% python3 -q
>>> import numpy as np
>>> np.set_printoptions(suppress=True, linewidth=200)
>>> out = np.array([[-1, -1, 8, -9], [4, -4, 4, 4], [-3, 6, -4, -9], [6, 0, 4, -3]])
>>> feats = np.triu(out, 1)
>>> feats
array([[ 0, -1,  8, -9],
       [ 0,  0,  4,  4],
       [ 0,  0,  0, -9],
       [ 0,  0,  0,  0]])
>>> U, s, Vh = np.linalg.svd(feats)
>>> s.round(2)
array([14.29,  7.4 ,  0.34,  0.  ])
>>> np.argmax(s[:-1] / (s[1:] + 1e-6)) + 1
np.int64(3)
>>> out = U[:, :3] @ np.diag(s[:3]) @ Vh[:3]
>>> np.linalg.matrix_rank(feats, rtol=0.05)
np.int64(2)
>>> np.round(np.abs(feats - out).max(), 2)
np.float64(0.0)
>>> np.round(np.linalg.norm(feats - out) / np.linalg.norm(feats), 2)
np.float64(0.0)
>>> F = np.load("a.npy")
>>> F
array([[1, 0, 0, 0],
       [0, 0, 2, 0],
       [0, 4, 0, 0],
       [0, 0, 0, 5]])
>>> # 3 groups of indices that never mix
>>> round(float(np.linalg.det(F)), 2)
-40.0
>>> np.round(np.sort(np.linalg.eigvals(F).real), 2)
array([-2.83,  1.  ,  2.83,  5.  ])
>>> w1 = np.array([[0, -2, 5, 2], [3, -4, -1, -1], [3, 2, -1, 0], [5, 2, -3, 2]])
>>> c = np.array([-2, -1, -2, 0])
>>> act = np.maximum(F @ w1 + c, 0)
>>> (act > 0).mean(axis=0)
array([0.75, 0.5 , 0.25, 0.5 ])
>>> act
array([[ 0,  0,  3,  2],
       [ 4,  3,  0,  0],
       [10,  0,  0,  0],
       [23,  9,  0, 10]])
>>> basis = np.array([[2, 0, -2], [1, 1, -2], [0, 2, -2], [0, -2, 1]])
>>> (act @ basis).round(6).argmax(axis=1)
array([1, 0, 0, 0])
>>> w1 @ basis
array([[-2,  4, -4],
       [ 2, -4,  3],
       [ 8,  0, -8],
       [12, -8, -6]])
>>> mat = np.load("case19.npy")
>>> mat
array([[1.  , 0.5 , 0.25, 0.12],
       [0.5 , 1.  , 0.5 , 0.25],
       [0.25, 0.5 , 1.  , 0.5 ],
       [0.12, 0.25, 0.5 , 1.  ]])
>>> # equal to its transpose
>>> Lm = np.linalg.cholesky(mat)
>>> np.linalg.eigvalsh(mat).min() > 0
np.True_
>>> np.round(np.diag(Lm) ** 2, 2)
array([1.  , 0.75, 0.75, 0.75])
>>> Lm.round(2)
array([[1.  , 0.  , 0.  , 0.  ],
       [0.5 , 0.87, 0.  , 0.  ],
       [0.25, 0.43, 0.87, 0.  ],
       [0.12, 0.22, 0.43, 0.87]])
>>> np.round(np.sort(np.linalg.eigvals(Lm)), 2)
array([0.87, 0.87, 0.87, 1.  ])
>>> np.round(np.linalg.matrix_power(Lm - np.diag(np.diag(Lm)), 4), 2)
array([[0., 0., 0., 0.],
       [0., 0., 0., 0.],
       [0., 0., 0., 0.],
       [0., 0., 0., 0.]])
>>> [int(np.linalg.matrix_rank(np.linalg.matrix_power(Lm, p))) for p in range(1, 5)]
[4, 4, 4, 4]
